% ipython --no-banner

In [1]: import numpy as np

In [2]: import numpy.linalg as la

In [3]: np.set_printoptions(suppress=True, linewidth=140)

In [4]: def rd(a):
   ...:     return np.round(a, 2) + 0
   ...: 

In [5]: A = np.array([[0, 0, 1, 0, 0],
   ...:     [0, 0, 0, 1, 1],
   ...:     [1, 0, 0, 0, 0],
   ...:     [0, 1, 0, 0, 1],
   ...:     [0, 1, 0, 1, 0]])

In [6]: np.trace(A @ A @ A) // 6
Out[6]: np.int64(1)

In [7]: L = np.diag(A.sum(axis=1)) - A

In [8]: (la.eigvalsh(L) < 1e-8).sum()
Out[8]: np.int64(2)

In [9]: x = np.array([0, 1, -1, -2, -2])

In [10]: target = A @ x

In [11]: coef, lr = np.zeros(5), 1 / la.norm(A, 2) ** 2

In [12]: for i in range(150):
    ...:     coef -= lr * A.T @ (A @ coef - target)
    ...:     if i % 50 == 0: print(i, round(la.norm(A @ coef - target), 2))
    ...: 
0 1.98
50 0.0
100 0.0

In [13]: rd(la.cond(A))
Out[13]: np.float64(2.0)

In [14]: rd(coef)
Out[14]: array([ 0.,  1., -1., -2., -2.])

In [15]: u, v = A[3], A[4]

In [16]: u @ v
Out[16]: np.int64(1)

In [17]: p = (u @ v) / (u @ u) * u

In [18]: la.matrix_rank(np.outer(u, v))
Out[18]: np.int64(1)

In [19]: v - p
Out[19]: array([ 0. ,  0.5,  0. ,  1. , -0.5])

In [20]: (v - p) @ u
Out[20]: np.float64(0.0)

In [21]: X = np.load("arr.npy")

In [22]: X
Out[22]: 
array([[0, 1, 1, 0],
       [1, 0, 1, 1],
       [1, 1, 0, 0],
       [0, 1, 0, 0]])

In [23]: P = np.triu(np.array([[-1, 3, 1, 0], [3, 1, -1, 1], [-3, 2, 1, -1], [1, -3, 0, 3]]), 1) + np.eye(4)

In [24]: B = P @ X @ la.inv(P)

In [25]: B
Out[25]: 
array([[  4., -10., -10.,   3.],
       [  0.,   0.,   1.,   2.],
       [  1.,  -3.,  -4.,  -1.],
       [  0.,   1.,   1.,   0.]])

In [26]: np.trace(B), np.trace(X)
Out[26]: (np.float64(0.0), np.int64(0))

In [27]: rd(la.det(B))
Out[27]: np.float64(1.0)

In [28]: mat = np.array([[-3, 3], [-3, -2], [-1, -2], [1, 1], [0, 5]])

In [29]: T = np.stack([mat, -1 * mat, mat[::-1]])

In [30]: la.matrix_rank(T)
Out[30]: array([2, 2, 2])

In [31]: (T @ mat.T).shape
Out[31]: (3, 5, 5)

In [32]: np.einsum("bij,cij->bc", T, T)
Out[32]: 
array([[ 63, -63,  25],
       [-63,  63, -25],
       [ 25, -25,  63]])

In [33]: la.matrix_rank(T.reshape(3, -1))
Out[33]: np.int64(2)

In [34]: P = mat @ la.solve(mat.T @ mat, mat.T)

In [35]: rd(np.trace(P))
Out[35]: np.float64(2.0)

In [36]: rd(la.eigvalsh(P))
Out[36]: array([0., 0., 0., 1., 1.])

In [37]: la.matrix_rank(np.eye(5) - P)
Out[37]: np.int64(3)

In [38]: rd(la.norm(mat, axis=0))
Out[38]: array([4.47, 6.56])

In [39]: mat @ mat.T
Out[39]: 
array([[ 18,   3,  -3,   0,  15],
       [  3,  13,   7,  -5, -10],
       [ -3,   7,   5,  -3, -10],
       [  0,  -5,  -3,   2,   5],
       [ 15, -10, -10,   5,  25]])

In [40]: m1 = np.loadtxt("out4.csv", delimiter=",")

In [41]: m1
Out[41]: 
array([[ 0., -4.,  2.],
       [ 0., -2.,  1.],
       [ 0.,  2., -1.],
       [ 0.,  6., -3.]])

In [42]: # rank 1

In [43]: B = m1 / np.sqrt((m1 ** 2).mean(axis=1, keepdims=True))

In [44]: la.matrix_rank(m1 - m1.mean(axis=1, keepdims=True))
Out[44]: np.int64(1)

In [45]: rd(m1 - m1.mean(axis=1, keepdims=True))
Out[45]: 
array([[ 0.67, -3.33,  2.67],
       [ 0.33, -1.67,  1.33],
       [-0.33,  1.67, -1.33],
       [-1.  ,  5.  , -4.  ]])

In [46]: rd(la.norm(B, axis=1))
Out[46]: array([1.73, 1.73, 1.73, 1.73])

In [47]: la.matrix_rank(B) == la.matrix_rank(m1)
Out[47]: np.True_

In [48]: J = np.load("run15.npy")

In [49]: rd(J)
Out[49]: 
array([[-0.04, -0.24,  0.92, -0.26, -0.16,  0.05],
       [-0.33, -0.77, -0.2 , -0.17,  0.4 ,  0.27],
       [ 0.21,  0.11, -0.2 , -0.92,  0.05, -0.23],
       [ 0.49, -0.58, -0.11,  0.18, -0.33, -0.53],
       [-0.74,  0.03, -0.01,  0.  , -0.1 , -0.67],
       [-0.25, -0.1 , -0.25, -0.15, -0.83,  0.39]])

In [50]: # columns are unit length and at right angles

In [51]: u = np.array([9, -4, -9, -2, -3, 0])

In [52]: B = J + np.outer(u, np.eye(6)[5])

In [53]: rd(B)
Out[53]: 
array([[-0.04, -0.24,  0.92, -0.26, -0.16,  9.05],
       [-0.33, -0.77, -0.2 , -0.17,  0.4 , -3.73],
       [ 0.21,  0.11, -0.2 , -0.92,  0.05, -9.23],
       [ 0.49, -0.58, -0.11,  0.18, -0.33, -2.53],
       [-0.74,  0.03, -0.01,  0.  , -0.1 , -3.67],
       [-0.25, -0.1 , -0.25, -0.15, -0.83,  0.39]])

In [54]: la.matrix_rank(la.inv(B) - la.inv(J), tol=1e-8)
Out[54]: np.int64(1)

In [55]: Uu, s, Vt = la.svd(B, full_matrices=False)

In [56]: rd(np.cumsum(s ** 2) / np.sum(s ** 2))
Out[56]: array([0.98, 0.98, 0.99, 0.99, 1.  , 1.  ])

In [57]: rd(Vt @ Vt.T)
Out[57]: 
array([[1., 0., 0., 0., 0., 0.],
       [0., 1., 0., 0., 0., 0.],
       [0., 0., 1., 0., 0., 0.],
       [0., 0., 0., 1., 0., 0.],
       [0., 0., 0., 0., 1., 0.],
       [0., 0., 0., 0., 0., 1.]])

In [58]: rd(np.abs(Vt[0]))
Out[58]: array([0.  , 0.  , 0.06, 0.03, 0.01, 1.  ])

In [59]: rd(s)
Out[59]: array([14.2 ,  1.  ,  1.  ,  1.  ,  1.  ,  0.38])

In [60]: rd(s / s[0])
Out[60]: array([1.  , 0.07, 0.07, 0.07, 0.07, 0.03])

In [61]: u = np.array([-2, 0, 2, 2])

In [62]: v = np.array([0, 2, -2, 2, 2, -2, 2])

In [63]: K = u[:, None] + v[None, :]

In [64]: K
Out[64]: 
array([[-2,  0, -4,  0,  0, -4,  0],
       [ 0,  2, -2,  2,  2, -2,  2],
       [ 2,  4,  0,  4,  4,  0,  4],
       [ 2,  4,  0,  4,  4,  0,  4]])

In [65]: rd(la.norm(K))
Out[65]: np.float64(14.0)

In [66]: K - K[0]
Out[66]: 
array([[0, 0, 0, 0, 0, 0, 0],
       [2, 2, 2, 2, 2, 2, 2],
       [4, 4, 4, 4, 4, 4, 4],
       [4, 4, 4, 4, 4, 4, 4]])

In [67]: np.abs(K).max()
Out[67]: np.int64(4)

In [68]: np.unravel_index(np.abs(K).argmax(), K.shape)
Out[68]: (np.int64(0), np.int64(2))

In [69]: np.count_nonzero(K)
Out[69]: np.int64(19)

In [70]: np.diff(K, axis=0)
Out[70]: 
array([[2, 2, 2, 2, 2, 2, 2],
       [2, 2, 2, 2, 2, 2, 2],
       [0, 0, 0, 0, 0, 0, 0]])

In [71]: K.shape
Out[71]: (4, 7)

In [72]: K.mean(axis=0)
Out[72]: array([ 0.5,  2.5, -1.5,  2.5,  2.5, -1.5,  2.5])

In [73]: K[:, 7]
---------------------------------------------------------------------------
IndexError                                Traceback (most recent call last)
Cell In[73], line 1
----> 1 K[:, 7]

IndexError: index 7 is out of bounds for axis 1 with size 7

In [74]: F = np.load("data.npy")

In [75]: F
Out[75]: 
array([[-3,  5, -4,  1],
       [ 0, -3, -9, -3],
       [ 0,  0,  5,  8],
       [ 0,  0,  0, -7]])

In [76]: x = np.array([2, 1, 3, 0])

In [77]: target = F @ x

In [78]: coef, lr = np.zeros(4), 1 / la.norm(F, 2) ** 2

In [79]: for i in range(5):
    ...:     coef -= lr * F.T @ (F @ coef - target)
    ...:     if i % 1 == 0: print(i, round(la.norm(F @ coef - target), 2))
    ...: 
0 12.49
1 8.43
2 5.75
3 4.0
4 2.85

In [80]: rd(coef)
Out[80]: array([0.4 , 0.12, 3.  , 0.17])
